>>> import numpy as np
>>> import numpy.linalg as la
>>> np.set_printoptions(precision=3, suppress=True, linewidth=120, sign=" ")
>>> def rd(a):
...     return np.round(a, 3) + 0
... 
>>> mat = np.load("run9.npy")
>>> mat
array([[-2, -2,  0],
       [ 0, -2, -2],
       [-2,  0, -2]])
>>> B = np.array([[-2, 1, 2], [2, -2, -1]])
>>> W2 = np.kron(B, mat)
>>> W2
array([[ 4,  4,  0, -2, -2,  0, -4, -4,  0],
       [ 0,  4,  4,  0, -2, -2,  0, -4, -4],
       [ 4,  0,  4, -2,  0, -2, -4,  0, -4],
       [-4, -4,  0,  4,  4,  0,  2,  2,  0],
       [ 0, -4, -4,  0,  4,  4,  0,  2,  2],
       [-4,  0, -4,  4,  0,  4,  2,  0,  2]])
>>> W2.shape
(6, 9)
>>> la.matrix_rank(W2)
np.int64(6)
>>> def softmax(z):
...     e = np.exp(z - z.max(axis=-1, keepdims=True))
...     return e / e.sum(axis=-1, keepdims=True)
... 
>>> rd(softmax(mat[1] + 2))
array([ 0.787,  0.107,  0.107])
>>> rd(softmax(10 * mat[1]))
array([ 1.,  0.,  0.])
>>> rd(softmax(mat).sum(axis=1))
array([ 1.,  1.,  1.])
>>> S = mat @ mat.T / np.sqrt(3)
>>> softmax(S).round(6).argmax(axis=1)
array([ 0,  1,  2])
>>> rd(softmax(S + np.triu(np.full(S.shape, -np.inf), 1)))
array([[ 1.   ,  0.   ,  0.   ],
       [ 0.09 ,  0.91 ,  0.   ],
       [ 0.083,  0.083,  0.834]])
>>> rd(la.det(mat.T))
np.float64(-16.0)
>>> rd(la.eigvals(mat).sum().real)
np.float64(-6.0)
>>> rd(la.det(2 * mat)), rd(la.det(mat))
(np.float64(-128.0), np.float64(-16.0))
>>> B = la.inv(mat)
>>> np.allclose(B, mat.T)
False
>>> rd(la.det(mat) * la.det(B))
np.float64(1.0)
>>> mat @ B
array([[ 1.,  0.,  0.],
       [ 0.,  1.,  0.],
       [ 0.,  0.,  1.]])
>>> rd(la.cond(mat))
np.float64(2.0)
>>> (np.abs(B) > 1e-9).astype(int)
array([[ 1,  1,  1],
       [ 1,  1,  1],
       [ 1,  1,  1]])
>>> np.trace(mat)
np.int64(-6)
>>> mat @ mat
array([[ 4,  8,  4],
       [ 4,  4,  8],
       [ 8,  4,  4]])
>>> (mat - mat.T) / 2
array([[ 0., -1.,  1.],
       [ 1.,  0., -1.],
       [-1.,  1.,  0.]])
>>> rd(np.sort(np.abs(la.eigvals(mat))))
array([ 2.,  2.,  4.])
>>> np.allclose(mat, mat.T)
False
>>> assert mat == mat.T
Traceback (most recent call last):
  File "<python-input-32>", line 1, in <module>
    assert mat == mat.T
           ^^^^^^^^^^^^
ValueError: The truth value of an array with more than one element is ambiguous. Use a.any() or a.all()
>>> f = np.array([2, 1, 2, 2])
>>> r1 = np.array([0, -8, -4, 3])
>>> F = f[:, None] + r1[None, :]
>>> F
array([[ 2, -6, -2,  5],
       [ 1, -7, -3,  4],
       [ 2, -6, -2,  5],
       [ 2, -6, -2,  5]])
>>> B = np.array([[0, 4, 4], [0, 3, 1], [1, 3, 5], [1, 4, 1]])
>>> la.matrix_rank(F @ B)
np.int64(2)
>>> np.einsum("ik,kj->ji", F, B)
array([[  3,   1,   3,   3],
       [  4, -10,   4,   4],
       [ -3, -14,  -3,  -3]])
>>> la.matrix_rank(np.vstack([F, B.T]))
np.int64(4)
>>> B.T @ F.T
array([[  3,   1,   3,   3],
       [  4, -10,   4,   4],
       [ -3, -14,  -3,  -3]])
>>> W1 = np.array([[-1, -2, -1, -3, 3, -1],
...     [1, -1, 0, -2, -3, -2],
...     [1, -3, 2, 1, -2, 3],
...     [-2, -3, 1, -3, 1, 1]])
>>> coef = np.array([0, 1, 0, 1, 2, 2])
>>> hid = np.maximum(F @ W1 + coef, 0)
>>> (hid > 0).mean(axis=0)
array([ 0.  ,  0.25,  0.  ,  0.  ,  1.  ,  1.  ])
>>> hid
array([[  0,   0,   0,   0,  35,  11],
       [  0,   3,   0,   0,  36,  10],
       [  0,   0,   0,   0,  35,  11],
       [  0,   0,   0,   0,  35,  11]])
>>> W2 = np.array([[-2, 1], [-1, 1], [0, 0], [0, 1], [-2, 2], [1, 2]])
>>> (hid @ W2).round(6).argmax(axis=1)
array([ 1,  1,  1,  1])
>>> M = np.load("mat.npy")
>>> M
array([[-33., -12.,  -6.,  12.],
       [  0.,  -3.,   0.,   0.],
       [ 60.,  24.,   9., -24.],
       [-60., -24., -12.,  21.]])
>>> Uu, sigma, vt = la.svd(M)
>>> rd(sigma)
array([ 104.871,    3.   ,    3.   ,    0.086])
>>> np.argmax(sigma[:-1] / (sigma[1:] + 1e-6)) + 1
np.int64(1)
>>> B = Uu[:, :1] @ np.diag(sigma[:1]) @ vt[:1]
>>> la.matrix_rank(M, rtol=0.05)
np.int64(1)
>>> la.matrix_rank(B)
np.int64(1)
>>> rd(np.abs(M - B).max())
np.float64(2.646)
>>> rd(la.norm(M - B, 2)), rd(sigma[1])
(np.float64(3.0), np.float64(3.0))
>>> A = np.array([[12.0, 6.0, -9.0, 0.0],
...     [6.0, 7.0, -6.0, 0.0],
...     [-9.0, -6.0, 12.0, 0.0],
...     [0.0, 0.0, 0.0, 3.0]])
>>> A
array([[12.,  6., -9.,  0.],
       [ 6.,  7., -6.,  0.],
       [-9., -6., 12.,  0.],
       [ 0.,  0.,  0.,  3.]])
>>> f = np.array([-4, 5])
>>> np.convolve(A[3], f)
array([  0.,   0.,   0., -12.,  15.])
>>> np.polyval(f, A[3])
array([ 5.,  5.,  5., -7.])
>>> np.correlate(A[3], A[2], "full")
array([  0.,   0.,   0.,   0.,  36., -18., -27.])
>>> np.array([np.convolve(row, f, "same") for row in A])
array([[-48.,  36.,  66., -45.],
       [-24.,   2.,  59., -30.],
       [ 36., -21., -78.,  60.],
       [  0.,   0.,   0., -12.]])
>>> low = la.cholesky(A)
>>> rd(low)
array([[ 3.464,  0.   ,  0.   ,  0.   ],
       [ 1.732,  2.   ,  0.   ,  0.   ],
       [-2.598, -0.75 ,  2.165,  0.   ],
       [ 0.   ,  0.   ,  0.   ,  1.732]])
>>> rd(np.prod(np.diag(low)) ** 2), rd(la.det(A))
(np.float64(675.0), np.float64(675.0))
>>> X = np.load("test12.npy")
>>> X
array([[ -9.795,  -5.983,  -4.66 ],
       [-10.578,  -6.663,  -5.735],
       [ -5.301,  -4.971,   4.536],
       [ -4.958,  -1.138,  -9.302],
       [-10.266,  -7.402,  -4.418],
       [ -6.498,  -6.01 ,   2.325],
       [ -7.763,  -4.771,   1.808],
       [ -5.447,  -2.026, -11.656],
       [ -4.648,  -2.171,  -9.927],
       [-10.532,  -7.634,  -6.024],
       [ -4.037,  -0.622, -10.056],
       [ -9.925,  -7.241,  -5.706],
       [ -6.735,  -6.465,   3.599],
       [ -2.272,   0.13 ,  -9.184],
       [ -9.046,  -7.381,  -6.646],
       [ -6.514,  -5.952,   2.052],
       [ -4.299,  -0.998, -11.276],
       [ -8.09 ,  -7.303,   1.845],
       [ -5.211,  -6.337,   3.4  ],
       [ -3.161,   1.464, -11.101],
       [ -7.262,  -7.328,   1.106]])
>>> x0 = np.array([-2, -1, 0])
>>> target = X @ x0
>>> rd(la.solve(X.T @ X, X.T @ target))
array([-2., -1.,  0.])
>>> rd(la.lstsq(X, target)[0])
array([-2., -1.,  0.])
>>> try:
...     la.solve(X, target)
... except la.LinAlgError as e:
...     print("failed:", e)
... 
failed: Last 2 dimensions of the array must be square
>>> rng = np.random.default_rng(161166)
>>> target = target + 0.05 * rng.normal(size=21)
>>> rd(target)
array([ 25.545,  27.812,  15.534,  11.079,  27.864,  19.025,  20.329,  12.911,  11.525,  28.757,   8.697,  27.06 ,
        19.867,   4.407,  25.461,  18.994,   9.598,  23.474,  16.742,   4.958,  21.794])
>>> coef, *_ = la.lstsq(X, target)
>>> rd(X.T @ (target - X @ coef))
array([ 0.,  0.,  0.])
>>> [round(float(la.norm(la.solve(X.T @ X + lam * np.eye(3), X.T @ target))), 2) for lam in (0, 1, 10, 100)]
[2.24, 2.22, 2.17, 2.04]
>>> rd(la.norm(target - X @ coef))
np.float64(0.159)
>>> rd(coef)
array([-2.01 , -0.985,  0.001])
>>> coef.round()
array([-2., -1.,  0.])
>>> X[:, 3]
Traceback (most recent call last):
  File "<python-input-85>", line 1, in <module>
    X[:, 3]
    ~^^^^^^
IndexError: index 3 is out of bounds for axis 1 with size 3
>>> np.count_nonzero(X)
np.int64(63)
>>> rd(X.mean(axis=0))
array([-6.778, -4.61 , -4.049])
>>> np.zeros(21, 3)
Traceback (most recent call last):
  File "<python-input-88>", line 1, in <module>
    np.zeros(21, 3)
    ~~~~~~~~^^^^^^^
TypeError: Cannot interpret '3' as a data type
>>> rd(la.svd(X, compute_uv=False))
array([ 44.131,  27.687,   2.874])
>>> X[21]
Traceback (most recent call last):
  File "<python-input-90>", line 1, in <module>
    X[21]
    ~^^^^
IndexError: index 21 is out of bounds for axis 0 with size 21
>>> rd(la.norm(X))
np.float64(52.176)
>>> X.shape
(21, 3)
>>> idx = X[:, 1] > np.median(X[:, 1])
>>> f = X[idx].mean(axis=0) - X[~idx].mean(axis=0)
>>> rd(f)
array([ 3.7  ,  4.781, -4.509])
>>> rd((((X - X.mean(axis=0)) @ f > 0) == idx).mean())
np.float64(0.857)
>>> arr = np.array([[-1.3, 0.4, -0.3, 1.5],
...     [0.6, -1.7, 2.7, 0.9],
...     [-1.2, 2.0, 0.2, -0.2],
...     [0.2, -0.8, -0.6, 0.0]])
>>> arr
array([[-1.3,  0.4, -0.3,  1.5],
       [ 0.6, -1.7,  2.7,  0.9],
       [-1.2,  2. ,  0.2, -0.2],
       [ 0.2, -0.8, -0.6,  0. ]])
>>> P = np.triu(np.array([[4, 7, 4, 8], [-6, -6, 7, -4], [6, 1, 8, -4], [-5, -9, 5, -1]]), 1) + np.eye(4)
>>> B = P @ arr @ la.inv(P)
>>> rd(np.poly(B))
array([ 1.   ,  2.8  , -4.09 , -6.184, -2.992])
>>> rd(B)
array([[   -0.3,    -7.8,    70.4,   259.8],
       [   -8.6,    75.7,  -489. , -1584.9],
       [   -2. ,    19.2,  -123.8,  -402.6],
       [    0.2,    -2.2,    14. ,    45.6]])
>>> O, V = la.qr(arr[:, :1])[0], la.qr(arr[:, 1:])[0]
>>> sigma = la.svd(O.T @ V, compute_uv=False)
>>> (sigma > 0.9).sum()
np.int64(1)
>>> rd(sigma)
array([ 0.989])
>>> rd(la.norm(O @ O.T - V @ V.T, 2))
np.float64(1.0)
>>> feats = np.array([[3, 3, 3, 3], [3, 6, 6, 6], [3, 6, 9, 9], [3, 6, 9, 12]])
>>> w, V = la.eig(feats)
>>> rd(np.sort(la.eigvals(la.inv(feats))))
array([ 0.04 ,  0.333,  0.782,  1.177])
>>> rd(feats @ V[:, 0] - w[0] * V[:, 0])
array([ 0.,  0.,  0.,  0.])
>>> low = la.cholesky(feats)
>>> rd(low @ low.T)
array([[  3.,   3.,   3.,   3.],
       [  3.,   6.,   6.,   6.],
       [  3.,   6.,   9.,   9.],
       [  3.,   6.,   9.,  12.]])
>>> rd(np.diag(low) ** 2)
array([ 3.,  3.,  3.,  3.])
